$ python3 -q
>>> import numpy as np
>>> import numpy.linalg as la
>>> np.set_printoptions(precision=3, suppress=True, linewidth=140, legacy="1.25")
>>> J = np.diag(np.array([0, 3, 1, 3])) + -1 * np.eye(4, k=1) + -1 * np.eye(4, k=-1)
>>> print(J)
[[ 0. -1.  0.  0.]
 [-1.  3. -1.  0.]
 [ 0. -1.  1. -1.]
 [ 0.  0. -1.  3.]]
>>> t = np.radians(15)
>>> Rm = np.eye(4)
>>> Rm[0, 0] = Rm[2, 2] = np.cos(t)
>>> Rm[0, 2], Rm[2, 0] = -np.sin(t), np.sin(t)
>>> print(Rm)
[[ 0.966  0.    -0.259  0.   ]
 [ 0.     1.     0.     0.   ]
 [ 0.259  0.     0.966  0.   ]
 [ 0.     0.     0.     1.   ]]
>>> B = J @ Rm.T
>>> print(np.allclose(J @ J.T, B @ B.T))
True
>>> print(la.svd(J, compute_uv=False), la.svd(B, compute_uv=False))
[3.854 3.133 0.414 0.401] [3.854 3.133 0.414 0.401]
>>> print(np.all(la.eigvalsh(J) > 0))
False
>>> print([round(float(la.det(J[:i, :i])), 2) + 0 for i in range(1, 5)])
[0.0, -1.0, -1.0, -2.0]
>>> print(round(float(la.eigvalsh(J).min()), 3))
-0.401
>>> w, V = la.eig(J)
>>> print(round(np.prod(w), 3))
-2.0
>>> print(np.sort(la.eigvals(J @ J)))
[ 0.16   0.171  9.817 14.852]
>>> print(np.round(J @ V[:, 0] - w[0] * V[:, 0], 3) + 0)
[0. 0. 0. 0.]
>>> print(np.sort(la.eigvals(la.inv(J))))
[-2.497  0.259  0.319  2.418]
>>> print(w)
[-0.401  0.414  3.854  3.133]
